% python3 -q
>>> import numpy as np
>>> from numpy import linalg as LA
>>> np.set_printoptions(precision=1, suppress=True, linewidth=200)
>>> A = np.array([[0.5, 0.3, 0.5, 0.5],
...     [0.6, -0.1, -1.2, -0.7],
...     [0.9, 0.2, 0.7, 0.3],
...     [-2.2, 2.1, -0.3, -0.2]])
>>> A
array([[ 0.5,  0.3,  0.5,  0.5],
       [ 0.6, -0.1, -1.2, -0.7],
       [ 0.9,  0.2,  0.7,  0.3],
       [-2.2,  2.1, -0.3, -0.2]])
>>> A2 = A / np.sqrt((A ** 2).mean(axis=1, keepdims=True))
>>> LA.norm(A2, axis=1)
array([2., 2., 2., 2.])
>>> np.round(A - A.mean(axis=1, keepdims=True), 1) + 0
array([[ 0. , -0.2,  0. ,  0. ],
       [ 1. ,  0.2, -0.8, -0.4],
       [ 0.4, -0.3,  0.2, -0.2],
       [-2.1,  2.2, -0.1,  0. ]])
>>> A2[0]
array([1.1, 0.7, 1.1, 1.1])
>>> round(float(np.einsum("ii->", A)), 1)
0.9
>>> np.round(LA.det(2 * A), 1), round(LA.det(A), 1)
(np.float64(16.6), np.float64(1.0))
>>> np.poly(A)
array([ 1. , -0.9,  2.3, -2.1,  1. ])
>>> LA.eigvals(A)
array([-0.1+1.4j, -0.1-1.4j,  0.6+0.4j,  0.6-0.4j])
>>> rng = np.random.default_rng(71071)
>>> lab = rng.permutation(4)
>>> lab
array([0, 3, 1, 2])
>>> A2 = A[lab][:, lab]
>>> A2
array([[ 0.5,  0.5,  0.3,  0.5],
       [-2.2, -0.2,  2.1, -0.3],
       [ 0.6, -0.7, -0.1, -1.2],
       [ 0.9,  0.3,  0.2,  0.7]])
>>> np.allclose(A2, A)
False
>>> round(float(np.trace(A2)), 1)
0.9
>>> np.sort(np.abs(LA.eigvals(A2)))
array([0.7, 0.7, 1.4, 1.4])
>>> round(float(LA.norm(A2)), 1)
3.7
>>> LA.svd(A2, compute_uv=False)
array([3.2, 1.7, 0.9, 0.2])
>>> np.zeros(4, 4)
Traceback (most recent call last):
  File "<python-input-23>", line 1, in <module>
    np.zeros(4, 4)
    ~~~~~~~~^^^^^^
TypeError: Cannot interpret '4' as a data type
>>> np.unravel_index(np.abs(A2).argmax(), A2.shape)
(np.int64(1), np.int64(0))
>>> A2[4]
Traceback (most recent call last):
  File "<python-input-25>", line 1, in <module>
    A2[4]
    ~~^^^
IndexError: index 4 is out of bounds for axis 0 with size 4
>>> W0 = np.loadtxt("block3.csv", delimiter=",")
>>> W0
array([[0., 5., 2., 0.],
       [5., 5., 5., 4.],
       [4., 1., 5., 1.],
       [2., 2., 4., 3.],
       [2., 5., 2., 3.]])
>>> vec = np.array([3, 2, 0, 3])
>>> target = W0 @ vec
>>> np.round(LA.solve(W0.T @ W0, W0.T @ target), 1) + 0
array([3., 2., 0., 3.])
>>> np.round(LA.lstsq(W0, target)[0], 1) + 0
array([3., 2., 0., 3.])
>>> target = target + 0.1 * rng.normal(size=5)
>>> target
array([ 9.9, 36.9, 17. , 19. , 24.9])
>>> beta, *_ = LA.lstsq(W0, target)
>>> np.round(LA.norm(target - W0 @ beta), 1)
np.float64(0.0)
>>> beta.round()
array([3., 2., 0., 3.])
>>> data = np.eye(4, dtype=int)[rng.permutation(4)] * np.array([0, 3, 0, 3])
>>> data
array([[0, 0, 0, 3],
       [0, 3, 0, 0],
       [0, 0, 0, 0],
       [0, 0, 0, 0]])
>>> w1 = np.array([[0, 0, 1], [1, 2, 0], [0, 0, 1], [2, 2, 1]])
>>> beta = np.array([2, -3, -1])
>>> hid = np.maximum(A @ w1 + beta, 0)
>>> (hid > 0).mean(axis=0)
array([1. , 0.2, 0.5])
>>> (hid > 0).astype(int)
array([[1, 0, 1],
       [1, 0, 0],
       [1, 0, 1],
       [1, 1, 0]])
>>> Z = np.array([[2, 3, 0], [-2, 3, -2], [-3, -1, 2]])
>>> (hid @ Z).round(6).argmax(axis=1)
array([1, 1, 1, 1])
>>> Uu, s, vt = LA.svd(data)
>>> np.argmax(s[:-1] / (s[1:] + 1e-6)) + 1
np.int64(2)
>>> A2 = Uu[:, :2] @ np.diag(s[:2]) @ vt[:2]
>>> LA.matrix_rank(data, rtol=0.05)
np.int64(2)
>>> A2
array([[0., 0., 0., 3.],
       [0., 3., 0., 0.],
       [0., 0., 0., 0.],
       [0., 0., 0., 0.]])
>>> LA.matrix_rank(A2)
np.int64(2)
>>> np.round(LA.norm(data - A2, 2), 1), s[2]
(np.float64(0.0), np.float64(0.0))
>>> A2 = np.array([[7, 9], [6, 5]])
>>> Z = np.kron(A2, A)
>>> np.round(LA.norm(Z, 2), 1), round(LA.norm(A2, 2) * LA.norm(A, 2), 1)
(np.float64(43.4), np.float64(43.4))
